$ ipython --no-banner

In [1]: import numpy as np

In [2]: np.set_printoptions(suppress=True, linewidth=140)

In [3]: m1 = np.loadtxt("w.csv", delimiter=",")

In [4]: print(m1)
[[1. 0. 0.]
 [0. 1. 0.]
 [0. 0. 1.]]

In [5]: print(np.flatnonzero(np.linalg.matrix_power((m1 != 0) + (m1.T != 0) + np.eye(3), 3)[1]))
[1]

In [6]: print((m1 != 0).astype(int))
[[1 0 0]
 [0 1 0]
 [0 0 1]]

In [7]: print(m1 @ m1)
[[1. 0. 0.]
 [0. 1. 0.]
 [0. 0. 1.]]

In [8]: print(m1.sum(axis=1))
[1. 1. 1.]

In [9]: pr = np.eye(3)[1]

In [10]: for _ in range(7):
    ...:     pr = pr @ m1
    ...:     print(pr.round(3))
    ...: 
[0. 1. 0.]
[0. 1. 0.]
[0. 1. 0.]
[0. 1. 0.]
[0. 1. 0.]
[0. 1. 0.]
[0. 1. 0.]

In [11]: print(np.round(np.linalg.pinv(m1), 3))
[[1. 0. 0.]
 [0. 1. 0.]
 [0. 0. 1.]]

In [12]: print(np.round(np.linalg.norm(m1, axis=0), 3))
[1. 1. 1.]

In [13]: print(m1.T @ m1)
[[1. 0. 0.]
 [0. 1. 0.]
 [0. 0. 1.]]

In [14]: print(m1 @ m1.T)
[[1. 0. 0.]
 [0. 1. 0.]
 [0. 0. 1.]]

In [15]: J = np.loadtxt("run9.csv", delimiter=",")

In [16]: print(J.round(3))
[[ 0.615 -0.385 -0.641 -0.128 -0.214]
 [-0.385  0.615 -0.641 -0.128 -0.214]
 [-0.641 -0.641 -0.069 -0.214 -0.356]
 [-0.128 -0.128 -0.214  0.957 -0.071]
 [-0.214 -0.214 -0.356 -0.071  0.881]]

In [17]: w, V = np.linalg.eig(J)

In [18]: print(np.round(np.sort(np.linalg.eigvals(np.linalg.inv(J))), 3))
[-1.  1.  1.  1.  1.]

In [19]: print(w.round(3))
[ 1. -1.  1.  1.  1.]

In [20]: print(np.round(np.sort(np.linalg.eigvals(J @ J)), 3))
[1. 1. 1. 1. 1.]

In [21]: print(np.round(J @ V[:, 0] - w[0] * V[:, 0], 3) + 0)
[0. 0. 0. 0. 0.]

In [22]: G = J.T @ J

In [23]: print(np.round(np.linalg.svd(J, compute_uv=False) ** 2, 3))
[1. 1. 1. 1. 1.]

In [24]: print(np.round(np.diag(G), 3))
[1. 1. 1. 1. 1.]

In [25]: print(np.allclose(G, G.T))
True

In [26]: rng = np.random.default_rng(17608)

In [27]: labels = rng.permutation(3)

In [28]: print(labels)
[2 0 1]

In [29]: other = m1[labels][:, labels]

In [30]: print(np.diag(other))
[1. 1. 1.]

In [31]: print(np.allclose(other, m1))
True

In [32]: print(np.trace(other))
3.0

In [33]: print(np.round(np.linalg.det(other), 3), round(np.linalg.det(m1[labels]), 3))
1.0 1.0

In [34]: def softmax(z):
    ...:     e = np.exp(z - z.max(axis=-1, keepdims=True))
    ...:     return e / e.sum(axis=-1, keepdims=True)
    ...: 

In [35]: print(np.round(softmax(J[0]), 3))
[0.39  0.143 0.111 0.185 0.17 ]

In [36]: print(np.round(softmax(J[0] + 3), 3))
[0.39  0.143 0.111 0.185 0.17 ]

In [37]: att = J @ J.T / np.sqrt(5)

In [38]: print(softmax(att).round(6).argmax(axis=1))
[0 1 2 3 4]

In [39]: print(np.round(softmax(att)[0] @ J, 3))
[-0.073 -0.174 -0.41   0.062 -0.017]

In [40]: print(np.round(softmax(att + np.triu(np.full(att.shape, -np.inf), 1)), 3))
[[1.    0.    0.    0.    0.   ]
 [0.39  0.61  0.    0.    0.   ]
 [0.281 0.281 0.439 0.    0.   ]
 [0.219 0.219 0.219 0.343 0.   ]
 [0.18  0.18  0.18  0.18  0.281]]

In [41]: print(np.round(softmax(att), 3))
[[0.281 0.18  0.18  0.18  0.18 ]
 [0.18  0.281 0.18  0.18  0.18 ]
 [0.18  0.18  0.281 0.18  0.18 ]
 [0.18  0.18  0.18  0.281 0.18 ]
 [0.18  0.18  0.18  0.18  0.281]]

In [42]: vec = np.array([3, 0, 0, -1, 2])

In [43]: print(np.round(np.abs(np.linalg.eigvals(J)), 3))
[1. 1. 1. 1. 1.]

In [44]: M = np.load("data.npy")

In [45]: print(M)
[[3 0 0 1 6 2 0]
 [3 8 6 5 3 0 4]
 [0 1 8 7 5 2 4]
 [4 8 0 7 5 5 4]
 [3 8 6 5 3 0 4]]

In [46]: vec = np.array([7, -9, -4, -2, 7, -7, -2])

In [47]: h1 = np.maximum(M @ vec, 0)

In [48]: print(np.maximum(M @ (3 * vec), 0))
[141   0   0   0   0]

In [49]: print(M.T @ h1)
[141   0   0  47 282  94   0]

In [50]: print(M * (h1 > 1e-9)[:, None])
[[3 0 0 1 6 2 0]
 [0 0 0 0 0 0 0]
 [0 0 0 0 0 0 0]
 [0 0 0 0 0 0 0]
 [0 0 0 0 0 0 0]]

In [51]: print(np.flatnonzero(h1 > 1e-9))
[0]

In [52]: print(np.abs(np.diag(np.linalg.qr(M)[1])) > 1e-9)
[ True  True  True  True False]

In [53]: print(round(float(np.trace(np.linalg.pinv(M) @ M)), 3))
4.0

In [54]: print(np.unique(M.round(6), axis=0).shape)
(4, 7)

In [55]: rank = np.linalg.matrix_rank(M)

In [56]: print(rank)
4

In [57]: N = np.linalg.svd(M)[2][rank:].T

In [58]: print(np.allclose(M @ N, 0))
True

In [59]: print(np.round(M @ N, 3) + 0)
[[0. 0. 0.]
 [0. 0. 0.]
 [0. 0. 0.]
 [0. 0. 0.]
 [0. 0. 0.]]

In [60]: print(N.shape)
(7, 3)

In [61]: print([int(np.linalg.matrix_rank(np.delete(M, i, axis=0))) for i in range(5)])
[3, 4, 3, 3, 4]

In [62]: r0 = np.array([-3, -3, 3])

In [63]: mat = 3 * np.eye(3) + np.outer(r0, r0)

In [64]: print(mat)
[[12.  9. -9.]
 [ 9. 12. -9.]
 [-9. -9. 12.]]

In [65]: vec = np.ones(3)

In [66]: for _ in range(6):
    ...:     vec = mat @ vec
    ...:     vec /= np.linalg.norm(vec)
    ...:     print(round(vec @ mat @ vec, 3))
    ...: 
28.0
29.978
30.0
30.0
30.0
30.0

In [67]: print(round(np.linalg.eigvalsh(mat)[-1], 3))
30.0

In [68]: print(vec.round(3))
[ 0.577  0.577 -0.577]

In [69]: th = np.radians(15)

In [70]: r_ = np.eye(3)

In [71]: r_[2, 2] = r_[1, 1] = np.cos(th)

In [72]: r_[2, 1], r_[1, 2] = -np.sin(th), np.sin(th)

In [73]: print(r_.round(3))
[[ 1.     0.     0.   ]
 [ 0.     0.966  0.259]
 [ 0.    -0.259  0.966]]

In [74]: other = mat @ r_.T

In [75]: print(np.allclose(mat @ mat.T, other @ other.T))
True

In [76]: print(other.round(3))
[[ 12.      6.364 -11.023]
 [  9.      9.262 -11.799]
 [ -9.     -5.588  13.92 ]]

In [77]: print(round(np.linalg.det(r_), 3), np.round(np.trace(r_), 3))
1.0 2.932

In [78]: F = np.load("dump.npy")

In [79]: print(F)
[[-1.125 -0.394  2.912  1.517]
 [ 2.217  0.513  3.179 -0.556]
 [-2.588 -0.412  1.696 -1.877]
 [ 1.589  1.64  -0.876 -2.356]
 [-2.631  0.137  3.123  3.206]
 [ 0.337 -0.684 -6.06   0.435]
 [-0.45   0.268 -0.635  1.295]
 [-0.086  1.337 -2.897  0.492]
 [ 1.074  0.625  3.329 -2.247]
 [ 0.413 -1.687  0.473 -2.497]
 [-1.499 -1.145  3.235  0.818]
 [ 7.244 -2.107 -6.174 -0.256]
 [ 0.474  0.224 -3.896 -0.175]
 [ 0.295 -0.618  0.96   2.49 ]
 [ 0.809  0.475 -2.89   2.98 ]
 [ 2.463  1.293  1.78  -1.854]
 [-2.17  -0.743  0.907 -1.405]
 [-1.775  0.295 -1.317  1.067]
 [-0.732 -0.226  2.941  0.375]
 [ 2.033 -0.955 -0.987  2.859]
 [ 0.744 -1.782 -1.411  1.043]
 [ 0.381  1.054 -1.385  1.286]
 [-4.337  0.468 -3.38  -0.379]
 [ 2.795 -0.264  2.902  1.19 ]
 [-2.83   0.512 -3.165  1.316]
 [ 0.476  0.538  4.846 -0.381]
 [ 2.031 -0.678  3.935  0.032]
 [ 2.325 -1.152 -3.258 -0.057]
 [-1.398  0.731 -2.961  3.114]
 [ 1.952 -0.145 -6.766  1.861]
 [-0.134  0.973  1.112  0.093]]

In [80]: D = np.linalg.norm(F[:, None] - F[None], axis=-1)

In [81]: print(np.flatnonzero(D[25] < D.mean() / 2))
[ 1  8 18 25 26]

In [82]: t3 = np.stack([F, -2 * F, F[::-1]])

In [83]: print((t3 @ F.T).shape)
(3, 31, 31)

In [84]: print(t3.shape)
(3, 31, 4)

In [85]: print(np.round(np.einsum("bij,cij->bc", t3, t3), 3))
[[  577.832 -1155.663  -115.786]
 [-1155.663  2311.327   231.573]
 [ -115.786   231.573   577.832]]

In [86]: print(np.linalg.matrix_rank(t3.reshape(3, -1)))
2

In [87]: cent = F[[25, 26]].astype(float)

In [88]: for _ in range(5):
    ...:     labels = np.linalg.norm(F[:, None] - cent, axis=-1).argmin(axis=1)
    ...:     cent = np.array([F[labels == j].mean(axis=0) for j in range(2)])
    ...: 

In [89]: print(labels)
[0 0 0 1 0 1 1 1 0 0 0 1 1 0 1 0 0 1 0 1 1 1 1 0 1 0 0 1 1 1 0]

In [90]: print(np.abs(cent[1] - cent[0]).argmax())
2

In [91]: print(cent.round(3))
[[ 0.059 -0.139  2.489 -0.073]
 [ 0.438  0.011 -3.004  0.908]]

In [92]: W0 = rng.normal(size=(33, 5))

In [93]: W0 = 10 * W0 / np.linalg.norm(W0, axis=1, keepdims=True)

In [94]: print(W0.round(3))
[[ 2.86  -5.267 -1.297 -7.851  0.872]
 [ 8.374  0.325 -1.913  3.48   3.743]
 [-4.027  2.917 -4.902  5.879  4.085]
 [ 1.594  4.919 -8.268  2.001  0.949]
 [ 2.611 -8.19  -0.973  4.957 -0.766]
 [ 3.02   2.622  5.358 -5.229  5.288]
 [-5.117 -5.521 -3.003 -0.538 -5.833]
 [ 2.523 -1.838 -4.774 -7.501 -3.346]
 [ 1.869 -1.661 -3.57  -8.516 -2.913]
 [-5.554  0.251 -2.674  7.123 -3.346]
 [ 4.661  0.114  2.959  4.388 -7.089]
 [-2.287  0.907  8.426 -0.824 -4.72 ]
 [-1.288  0.16  -0.987 -9.529 -2.557]
 [ 5.442 -7.064  0.828  4.182  1.516]
 [ 1.42  -0.534 -7.474  6.303 -1.449]
 [-9.331  0.385  2.189 -1.741  2.228]
 [ 2.878 -8.08  -0.529  3.267  3.934]
 [-0.99  -5.354  7.222 -3.878 -1.775]
 [ 1.387  9.622 -0.939  1.452  1.585]
 [-6.421  3.895 -3.044 -1.348  5.703]
 [-0.424  9.427  0.025  3.17   0.953]
 [-0.028  6.222 -6.27   3.566  3.044]
 [-2.881 -6.711  0.431 -3.693 -5.73 ]
 [-0.183  0.073 -2.94   9.551 -0.318]
 [-3.857 -0.819  6.651  2.438  5.855]
 [ 9.006 -2.365 -2.494  1.732  2.019]
 [-1.682  1.984 -0.067 -8.313 -4.912]
 [-5.379 -3.668  3.798  4.352 -4.925]
 [-0.719  5.3   -0.001  1.811  8.253]
 [-4.346  7.846 -3.134 -0.178 -3.116]
 [ 0.54  -1.279  3.989 -3.536 -8.346]
 [ 0.414 -5.03  -0.004 -3.82  -7.742]
 [-1.557 -4.062 -2.794 -6.727 -5.292]]

In [95]: other = W0 + rng.integers(-2, 3, (33, 1)) @ rng.integers(-2, 3, (1, 5))

In [96]: print(other.round(3))
[[  3.86   -3.267  -0.297  -9.851   1.872]
 [  7.374  -1.675  -2.913   5.48    2.743]
 [ -5.027   0.917  -5.902   7.879   3.085]
 [  2.594   6.919  -7.268   0.001   1.949]
 [  4.611  -4.19    1.027   0.957   1.234]
 [  4.02    4.622   6.358  -7.229   6.288]
 [ -5.117  -5.521  -3.003  -0.538  -5.833]
 [  4.523   2.162  -2.774 -11.501  -1.346]
 [  0.869  -3.661  -4.57   -6.516  -3.913]
 [ -3.554   4.251  -0.674   3.123  -1.346]
 [  5.661   2.114   3.959   2.388  -6.089]
 [ -3.287  -1.093   7.426   1.176  -5.72 ]
 [ -0.288   2.16    0.013 -11.529  -1.557]
 [  7.442  -3.064   2.828   0.182   3.516]
 [ -0.58   -4.534  -9.474  10.303  -3.449]
 [-11.331  -3.615   0.189   2.259   0.228]
 [  3.878  -6.08    0.471   1.267   4.934]
 [ -0.99   -5.354   7.222  -3.878  -1.775]
 [  0.387   7.622  -1.939   3.452   0.585]
 [ -7.421   1.895  -4.044   0.652   4.703]
 [ -0.424   9.427   0.025   3.17    0.953]
 [ -1.028   4.222  -7.27    5.566   2.044]
 [ -1.881  -4.711   1.431  -5.693  -4.73 ]
 [ -0.183   0.073  -2.94    9.551  -0.318]
 [ -5.857  -4.819   4.651   6.438   3.855]
 [  8.006  -4.365  -3.494   3.732   1.019]
 [ -1.682   1.984  -0.067  -8.313  -4.912]
 [ -6.379  -5.668   2.798   6.352  -5.925]
 [ -0.719   5.3    -0.001   1.811   8.253]
 [ -6.346   3.846  -5.134   3.822  -5.116]
 [ -1.46   -5.279   1.989   0.464 -10.346]
 [ -0.586  -7.03   -1.004  -1.82   -8.742]
 [ -1.557  -4.062  -2.794  -6.727  -5.292]]

In [97]: print(np.round(np.abs(other - W0).sum(axis=1), 3))
[ 7.  7.  7.  7. 14.  7.  0. 14.  7. 14.  7.  7.  7. 14. 14. 14.  7.  0.  7.  7.  0.  7.  7.  0. 14.  7.  0.  7.  0. 14. 14.  7.  0.]

In [98]: Ac = W0 - W0.mean(axis=0)

In [99]: left, s, Vh = np.linalg.svd(Ac, full_matrices=False)

In [100]: print(np.round(Vh[0] * np.sign(Vh[0, np.abs(Vh[0]).argmax()]), 3))
[ 0.011  0.534 -0.256  0.631  0.501]

In [101]: print((np.sign(left[:, 0]) == np.sign(left[0, 0])).astype(int))
[1 0 0 0 1 1 1 1 1 0 1 1 1 1 0 0 0 1 0 0 0 0 1 0 0 0 1 1 0 0 1 1 1]

In [102]: print(np.abs(Vh[0]).argmax())
3

In [103]: print(np.round(s ** 2 / (s ** 2).sum(), 3))
[0.353 0.224 0.174 0.15  0.1  ]
